$ python3 -q
>>> import numpy as np
>>> np.set_printoptions(precision=3, suppress=True, linewidth=120, sign=" ")
>>> def rnd(a):
...     return np.round(a, 3) + 0
... 
>>> m1 = np.load("a.npy")
>>> rnd(m1)
array([[ 1.   ,  0.   ,  0.   ,  0.   ,  0.   ],
       [ 0.333,  0.333,  0.333,  0.   ,  0.   ],
       [ 0.   ,  0.25 ,  0.5  ,  0.25 ,  0.   ],
       [ 0.333,  0.   ,  0.   ,  0.667,  0.   ],
       [ 0.   ,  0.5  ,  0.   ,  0.   ,  0.5  ]])
>>> f = np.array([-1, 8])
>>> np.correlate(m1[4], m1[2], "full")
array([ 0.   ,  0.   ,  0.125,  0.25 ,  0.125,  0.125,  0.25 ,  0.125,  0.   ])
>>> np.convolve(m1[4], f)
array([ 0. , -0.5,  4. ,  0. , -0.5,  4. ])
>>> rnd(np.array([np.convolve(row, f, "same") for row in m1]))
array([[-1.   ,  8.   ,  0.   ,  0.   ,  0.   ],
       [-0.333,  2.333,  2.333,  2.667,  0.   ],
       [ 0.   , -0.25 ,  1.5  ,  3.75 ,  2.   ],
       [-0.333,  2.667,  0.   , -0.667,  5.333],
       [ 0.   , -0.5  ,  4.   ,  0.   , -0.5  ]])
>>> print(np.cross(m1[4, :3], m1[2, :3]))
[ 0.25  0.    0.  ]
>>> rng = np.random.default_rng(86)
>>> lab = rng.permutation(5)
>>> lab
array([ 2,  1,  4,  0,  3])
>>> Y = m1[lab][:, lab]
>>> rnd(np.diag(Y))
array([ 0.5  ,  0.333,  0.5  ,  1.   ,  0.667])
>>> rnd(np.trace(Y))
np.float64(3.0)
>>> rnd(np.sort(np.abs(np.linalg.eigvals(Y))))
array([ 0.116,  0.5  ,  0.667,  0.717,  1.   ])
>>> rnd(Y)
array([[ 0.5  ,  0.25 ,  0.   ,  0.   ,  0.25 ],
       [ 0.333,  0.333,  0.   ,  0.333,  0.   ],
       [ 0.   ,  0.5  ,  0.5  ,  0.   ,  0.   ],
       [ 0.   ,  0.   ,  0.   ,  1.   ,  0.   ],
       [ 0.   ,  0.   ,  0.   ,  0.333,  0.667]])
>>> np.allclose(Y, m1)
False
>>> W0 = np.loadtxt("block10.csv", delimiter=",")
>>> W0
array([[-3.,  1.,  2.,  2., -2.],
       [ 2.,  1.,  0., -2.,  2.],
       [ 1.,  3.,  2., -2.,  2.]])
>>> # looks like rank 2
>>> [round(float(x), 3) for x in np.linalg.svd(W0, compute_uv=False)[:3]]
[6.245, 4.243, 0.0]
>>> np.linalg.cond(W0) > 100
np.True_
>>> np.linalg.matrix_rank(W0, rtol=0.1)
np.int64(2)
>>> rnd(np.linalg.norm(W0, 2) / np.linalg.norm(W0))
np.float64(0.827)
>>> U, sigma, VT = np.linalg.svd(W0)
>>> rnd(sigma)
array([ 6.245,  4.243,  0.   ])
>>> print(np.argmax(sigma[:-1] / (sigma[1:] + 1e-6)) + 1)
2
>>> Y = U[:, :2] @ np.diag(sigma[:2]) @ VT[:2]
>>> print(rnd(np.linalg.norm(W0 - Y, 2)), rnd(sigma[2]))
0.0 0.0
>>> np.linalg.matrix_rank(Y)
np.int64(2)
>>> rnd(np.abs(W0 - Y).max())
np.float64(0.0)
>>> f, r1 = W0[2], W0[0]
>>> f @ f
np.float64(22.0)
>>> pr = (f @ r1) / (f @ f) * f
>>> np.outer(f, r1)
array([[-3.,  1.,  2.,  2., -2.],
       [-9.,  3.,  6.,  6., -6.],
       [-6.,  2.,  4.,  4., -4.],
       [ 6., -2., -4., -4.,  4.],
       [-6.,  2.,  4.,  4., -4.]])
>>> rnd(r1 - pr)
array([-2.818,  1.545,  2.364,  1.636, -1.636])
>>> np.linalg.matrix_rank(np.outer(f, r1))
np.int64(1)
>>> Y = W0 / np.linalg.norm(W0, axis=1, keepdims=True)
>>> cov = Y @ Y.T
>>> print(rnd(np.linalg.norm(Y, axis=1)))
[ 1.  1.  1.]
>>> print(np.argwhere(np.triu(np.abs(cov) > 0.95, 1)))
[]
>>> f = np.array([5, 4, 6, 9])
>>> data = np.outer(rng.normal(size=26), f) + 0.3 * rng.normal(size=(26, 4))
>>> print(rnd(data))
[[  3.475   3.111   4.205   5.864]
 [  3.828   2.998   4.265   6.752]
 [ -4.32   -3.343  -4.701  -7.349]
 [  3.384   2.443   3.485   4.832]
 [  1.982   1.297   2.275   3.441]
 [  0.055   0.893   0.872   0.559]
 [  1.2     1.106   1.46    1.942]
 [ -6.653  -5.285  -8.203 -12.149]
 [ -0.844  -1.004  -0.392  -1.306]
 [ -1.309  -1.269  -1.805  -1.904]
 [  8.09    6.25    9.782  14.648]
 [  0.136   0.484   0.952   0.742]
 [-11.882 -10.27  -14.285 -22.148]
 [  6.435   4.571   6.911  10.38 ]
 [  8.362   6.5    10.699  15.022]
 [ -0.257  -0.284  -0.258  -0.762]
 [  9.38    6.483  10.486  15.602]
 [  4.391   4.413   5.306   8.164]
 [ -0.162   0.395   0.612   0.58 ]
 [ -8.374  -6.512  -9.623 -14.705]
 [ -5.169  -4.124  -6.66   -9.765]
 [  0.677   0.03    0.674   0.297]
 [  1.641   0.806   1.031   2.103]
 [ -0.285   0.222   0.269   0.557]
 [ -5.14   -3.828  -5.205  -8.848]
 [ -5.683  -4.655  -6.575  -9.658]]
>>> U, sigma, VT = np.linalg.svd(data)
>>> np.argmax(sigma[:-1] / (sigma[1:] + 1e-6)) + 1
np.int64(1)
>>> Y = U[:, :1] @ np.diag(sigma[:1]) @ VT[:1]
>>> np.linalg.matrix_rank(Y)
np.int64(1)
>>> print(rnd(np.linalg.norm(data - Y) / np.linalg.norm(data)))
0.041
